$ python3 -q
>>> import numpy as np
>>> import numpy.linalg as la
>>> np.set_printoptions(precision=2, suppress=True, linewidth=120, sign=" ")
>>> K = np.load("dump.npy")
>>> K
array([[ 0,  4,  0],
       [ 0,  0,  3],
       [ 0,  0,  0]])
>>> U, sig, Vt = la.svd(K)
>>> evecs = Vt[:(sig > 1e-8).sum()]
>>> rng = np.random.default_rng(7242)
>>> vec = K[2] + 3 * K[1] + rng.integers(2) * np.eye(3)[2]
>>> vec
array([  0.,   0.,  10.])
>>> np.allclose(evecs.T @ evecs @ vec, vec)
True
>>> np.round(np.trace(la.pinv(K) @ K), 2)
np.float64(2.0)
>>> K @ la.pinv(K) @ K
array([[ 0.,  4.,  0.],
       [ 0.,  0.,  3.],
       [ 0.,  0.,  0.]])
>>> np.abs(np.diag(la.qr(K)[1])) > 1e-9
array([False, False, False])
>>> la.lstsq(K[:-1].T, K[-1])[2]
np.int32(2)
>>> out = np.array([[4, 0, 9], [6, 9, 1], [4, 7, 0]])
>>> la.matrix_rank(np.vstack([K, out.T]))
np.int64(3)
>>> np.einsum("ij->j", K)
array([ 0,  4,  3])
>>> np.einsum("ik,kj->ji", K, out)
array([[ 24,  12,   0],
       [ 36,  21,   0],
       [  4,   0,   0]])
>>> rank = la.matrix_rank(K)
>>> rank
np.int64(2)
>>> ns = la.svd(K)[2][rank:].T
>>> np.allclose(K @ ns, 0)
True
>>> ns[:, 0] / ns[np.abs(ns[:, 0]).round(6).argmax(), 0]
array([ 1.,  0.,  0.])
>>> np.sort(la.eigvals(K))
array([ 0.,  0.,  0.])
>>> la.matrix_power(K - np.diag(np.diag(K)), 3)
array([[ 0,  0,  0],
       [ 0,  0,  0],
       [ 0,  0,  0]])
>>> K @ K
array([[  0,   0,  12],
       [  0,   0,   0],
       [  0,   0,   0]])
>>> np.prod(np.diag(K)), np.round(la.det(K), 2)
(np.int64(0), np.float64(0.0))
>>> out = np.array([[3, -4], [-1, -2]])
>>> basis = np.array([[2, 2], [2, 3]])
>>> mat = np.block([[out, np.zeros((2, 2))], [np.zeros((2, 2)), basis]])
>>> mat
array([[ 3., -4.,  0.,  0.],
       [-1., -2.,  0.,  0.],
       [ 0.,  0.,  2.,  2.],
       [ 0.,  0.,  2.,  3.]])
>>> vec = np.array([1, 2, 1, -2])
>>> (mat * vec).sum(axis=1)
array([-5., -5., -2., -4.])
>>> (mat != 0).astype(int)
array([[ 1,  1,  0,  0],
       [ 1,  1,  0,  0],
       [ 0,  0,  1,  1],
       [ 0,  0,  1,  1]])
>>> mat @ mat
array([[13., -4.,  0.,  0.],
       [-1.,  8.,  0.,  0.],
       [ 0.,  0.,  8., 10.],
       [ 0.,  0., 10., 13.]])
>>> r0 = np.array([3, -2, -2, 3])
>>> out = mat + np.outer(r0, np.eye(4)[1])
>>> la.matrix_rank(la.inv(out) - la.inv(mat), tol=1e-8)
np.int64(1)
>>> out = mat / la.norm(mat, axis=1, keepdims=True)
>>> G = out @ out.T
>>> (np.abs(G) > 0.9).astype(int)
array([[ 1,  0,  0,  0],
       [ 0,  1,  0,  0],
       [ 0,  0,  1,  1],
       [ 0,  0,  1,  1]])
>>> G
array([[ 1.  ,  0.45,  0.  ,  0.  ],
       [ 0.45,  1.  ,  0.  ,  0.  ],
       [ 0.  ,  0.  ,  1.  ,  0.98],
       [ 0.  ,  0.  ,  0.98,  1.  ]])
>>> (G - 2 * np.eye(4)).round(6).argmax(axis=1)
array([ 1,  0,  3,  2])
>>> G[1]
array([ 0.45,  1.  ,  0.  ,  0.  ])
>>> np.degrees(np.arccos(np.clip(G[1, 2], -1, 1)))
np.float64(90.0)
>>> idx = rng.integers(0, 2, 4)
>>> m1 = (idx[:, None] == idx) * 3 + np.eye(4)
>>> m1
array([[ 4.,  0.,  0.,  0.],
       [ 0.,  4.,  3.,  3.],
       [ 0.,  3.,  4.,  3.],
       [ 0.,  3.,  3.,  4.]])
>>> Q, evecs = la.qr(m1[:, :3])[0], la.qr(m1[:, 3:])[0]
>>> sig = la.svd(Q.T @ evecs, compute_uv=False)
>>> sig
array([ 0.98])
>>> np.round(la.norm(Q @ Q.T - evecs @ evecs.T, 2), 2)
np.float64(1.0)
>>> F = 0.5 ** np.abs(np.subtract.outer(np.arange(5), np.arange(5)))
>>> F
array([[ 1.  ,  0.5 ,  0.25,  0.12,  0.06],
       [ 0.5 ,  1.  ,  0.5 ,  0.25,  0.12],
       [ 0.25,  0.5 ,  1.  ,  0.5 ,  0.25],
       [ 0.12,  0.25,  0.5 ,  1.  ,  0.5 ],
       [ 0.06,  0.12,  0.25,  0.5 ,  1.  ]])
>>> P = np.triu(np.array([[1, 0, 1, 5, 5],
...     [1, 2, 0, 2, 2],
...     [4, 3, 1, 1, 5],
...     [5, 5, 1, 5, 4],
...     [1, 0, 3, 0, 3]]), 1) + np.eye(5)
>>> out = P @ F @ la.inv(P)
>>> np.trace(out), np.trace(F)
(np.float64(5.0), np.float64(5.0))
>>> np.poly(out)
array([ 1.  , -5.  ,  8.78, -6.86,  2.43, -0.32])
>>> la.matrix_rank(out)
np.int64(5)
>>> vec = np.array([1, 1, 1, 2, 1])
>>> a = np.maximum(F @ vec, 0)
>>> F * (a > 1e-9)[:, None]
array([[ 1.  ,  0.5 ,  0.25,  0.12,  0.06],
       [ 0.5 ,  1.  ,  0.5 ,  0.25,  0.12],
       [ 0.25,  0.5 ,  1.  ,  0.5 ,  0.25],
       [ 0.12,  0.25,  0.5 ,  1.  ,  0.5 ],
       [ 0.06,  0.12,  0.25,  0.5 ,  1.  ]])
>>> np.flatnonzero(a > 1e-9)
array([ 0,  1,  2,  3,  4])
>>> a
array([ 2.06,  2.62,  3.  ,  3.38,  2.44])
>>> F.T @ a
array([ 4.7 ,  6.3 ,  7.12,  7.01,  5.33])
>>> np.maximum(F @ vec, 0) - np.maximum(-F @ vec, 0)
array([ 2.06,  2.62,  3.  ,  3.38,  2.44])
>>> evals, evecs = la.eigh(F)
>>> vec = np.array([0, 3, -1, -5, 4])
>>> np.abs(F).sum(axis=1).max(), round(np.abs(evals).max(), 2)
(np.float64(2.5), np.float64(2.26))
>>> vec @ F @ vec
np.float64(26.5)
>>> evecs * np.abs(evals) @ evecs.T
array([[ 1.  ,  0.5 ,  0.25,  0.12,  0.06],
       [ 0.5 ,  1.  ,  0.5 ,  0.25,  0.13],
       [ 0.25,  0.5 ,  1.  ,  0.5 ,  0.25],
       [ 0.12,  0.25,  0.5 ,  1.  ,  0.5 ],
       [ 0.06,  0.13,  0.25,  0.5 ,  1.  ]])
>>> W0 = np.load("sample5.npy")
>>> W0
array([[ 1,  2,  1],
       [ 2,  5,  2],
       [ 1,  2,  1]])
>>> W0.sum(axis=0)
array([ 4,  9,  4])
>>> np.unravel_index(np.abs(W0).argmax(), W0.shape)
(np.int64(1), np.int64(1))
>>> W0.shape
(3, 3)
>>> np.zeros(3, 3)
Traceback (most recent call last):
  File "<python-input-77>", line 1, in <module>
    np.zeros(3, 3)
    ~~~~~~~~^^^^^^
TypeError: Cannot interpret '3' as a data type
>>> round(la.norm(W0), 2)
np.float64(6.71)
>>> out = np.array([[9, -8], [6, -2], [-2, -6]])
>>> np.einsum("ij->j", W0)
array([ 4,  9,  4])
>>> np.einsum("ik,kj->ji", W0, out)
array([[ 19,  44,  19],
       [-18, -38, -18]])
>>> th = np.radians(90)
>>> R = np.eye(3)
>>> R[1, 1] = R[0, 0] = np.cos(th)
>>> R[1, 0], R[0, 1] = -np.sin(th), np.sin(th)
>>> R.round(2) + 0
array([[ 0.,  1.,  0.],
       [-1.,  0.,  0.],
       [ 0.,  0.,  1.]])
>>> out = W0 @ R.T
>>> np.allclose(W0 @ W0.T, out @ out.T)
True
>>> np.round(la.svd(W0, compute_uv=False), 2) + 0, np.round(la.svd(out, compute_uv=False), 2) + 0
(array([ 6.7,  0.3,  0. ]), array([ 6.7,  0.3,  0. ]))
>>> np.abs(out - W0).max(axis=0)
array([ 3.,  7.,  0.])
>>> np.allclose(la.norm(W0, axis=1), la.norm(out, axis=1))
True
>>> U, sig, Vt = la.svd(W0)
>>> np.argmax(sig[:-1] / (sig[1:] + 1e-6)) + 1
np.int64(2)
>>> sig.round(2) + 0
array([ 6.7,  0.3,  0. ])
>>> out = U[:, :2] @ np.diag(sig[:2]) @ Vt[:2]
>>> out
array([[ 1.,  2.,  1.],
       [ 2.,  5.,  2.],
       [ 1.,  2.,  1.]])
>>> la.matrix_rank(W0, rtol=0.05)
np.int64(1)
>>> round(float(la.norm(W0 - out) / la.norm(W0)), 2)
0.0
>>> la.matrix_rank(out)
np.int64(2)
>>> evals, evecs = la.eigh(W0)
>>> np.abs(evecs[:, -1]).round(6).argmax()
np.int64(1)
>>> evecs @ np.diag(evals) @ evecs.T
array([[ 1.,  2.,  1.],
       [ 2.,  5.,  2.],
       [ 1.,  2.,  1.]])
>>> M = np.load("run12.npy")
>>> M
array([[ 0.23,  1.7 ,  2.43, -0.4 ],
       [-0.59, -1.65, -2.43,  0.1 ],
       [ 2.32, -0.1 ,  0.4 ,  1.86],
       [ 0.73, -1.64, -2.12,  1.13],
       [ 1.99,  0.84,  1.64,  1.28],
       [-2.07, -0.74, -1.51, -1.38],
       [ 1.83,  1.02,  1.85,  1.1 ],
       [-2.3 , -0.14, -0.73, -1.77],
       [-1.09,  1.53,  1.88, -1.38],
       [ 2.26,  0.34,  1.01,  1.66],
       [-0.41, -1.68, -2.44,  0.25],
       [ 0.81,  1.59,  2.41,  0.1 ],
       [ 1.05, -1.55, -1.91,  1.35],
       [-0.87, -1.57, -2.4 , -0.16],
       [-2.28,  0.33, -0.07, -1.92],
       [ 1.26,  1.42,  2.27,  0.51],
       [-2.16, -0.58, -1.31, -1.51],
       [ 2.25,  0.37,  1.04,  1.65],
       [-0.19, -1.71, -2.42,  0.43],
       [-2.15,  0.68,  0.44, -1.93]])
>>> rank = la.matrix_rank(M)
>>> rank
np.int64(2)
>>> ns = la.svd(M)[2][rank:].T
>>> ns @ ns.T
array([[ 0.4 ,  0.01, -0.12, -0.47],
       [ 0.01,  0.67, -0.45,  0.12],
       [-0.12, -0.45,  0.34,  0.06],
       [-0.47,  0.12,  0.06,  0.58]])
>>> la.matrix_rank(M.T @ M), la.matrix_rank(M @ M.T)
(np.int64(2), np.int64(2))
>>> [int(la.matrix_rank(M[:, :j + 1])) for j in range(4)]
[1, 2, 2, 2]
>>> np.allclose(M @ ns, 0)
True
>>> [int(la.matrix_rank(np.delete(M, i, axis=0))) for i in range(20)]
[2, 2, 2, 2, 2, 2, 2, 2, 2, 2, 2, 2, 2, 2, 2, 2, 2, 2, 2, 2]
